$ python -q
>>> import numpy as np
>>> import numpy.linalg as la
>>> np.set_printoptions(suppress=True, linewidth=140)
>>> tidy = lambda a: np.round(a, 2) + 0
>>> data = np.loadtxt("test7.csv", delimiter=",")
>>> print(data)
[[5. 8.]
 [5. 8.]
 [2. 5.]
 [0. 3.]
 [2. 5.]
 [4. 7.]]
>>> Q, V = la.qr(data[:, :1])[0], la.qr(data[:, 1:])[0]
>>> s = la.svd(Q.T @ V, compute_uv=False)
>>> tidy(s)
array([0.97])
>>> (s > 0.9).sum()
np.int64(1)
>>> tidy(np.degrees(np.arccos(s.clip(0, 1))))
array([14.4])
>>> tidy(la.norm(Q @ Q.T - V @ V.T, 2))
np.float64(0.25)
>>> Uu, s, vt = la.svd(data, full_matrices=False)
>>> print(tidy(np.sqrt((s ** 2).sum())), tidy(la.norm(data)))
17.61 17.61
>>> np.allclose(Uu * s @ vt, data)
True
>>> print(tidy(Uu.T @ data @ vt.T))
[[17.51  0.  ]
 [ 0.    1.88]]
>>> mat = np.load("block3.npy")
>>> tidy(mat)
array([[ 0.38,  0.3 , -0.38],
       [ 0.3 ,  0.23, -0.3 ],
       [-0.38, -0.3 ,  0.38]])
>>> # applying it twice changes nothing
>>> Uu, s, vt = la.svd(mat)
>>> V = vt[:(s > 1e-8).sum()]
>>> rng = np.random.default_rng(650)
>>> x0 = mat[2] + 2 * mat[0] + rng.integers(2) * np.eye(3)[2]
>>> tidy(x0)
array([0.38, 0.3 , 0.62])
>>> tidy(V.T @ V)
array([[ 0.38,  0.3 , -0.38],
       [ 0.3 ,  0.23, -0.3 ],
       [-0.38, -0.3 ,  0.38]])
>>> evals, V = la.eigh(mat)
>>> x0 = np.array([0, 3, 3])
>>> print(tidy(np.abs(mat).sum(axis=1).max()), tidy(np.abs(evals).max()))
1.07 1.0
>>> print(la.matrix_rank(data))
2
>>> data.sum(axis=1)
array([13., 13.,  7.,  3.,  7., 11.])
>>> data.shape
(6, 2)
>>> tidy(la.norm(data))
np.float64(17.61)
>>> data - data[0]
array([[ 0.,  0.],
       [ 0.,  0.],
       [-3., -3.],
       [-5., -5.],
       [-3., -3.],
       [-1., -1.]])
>>> tidy(la.svd(data, compute_uv=False))
array([17.51,  1.88])
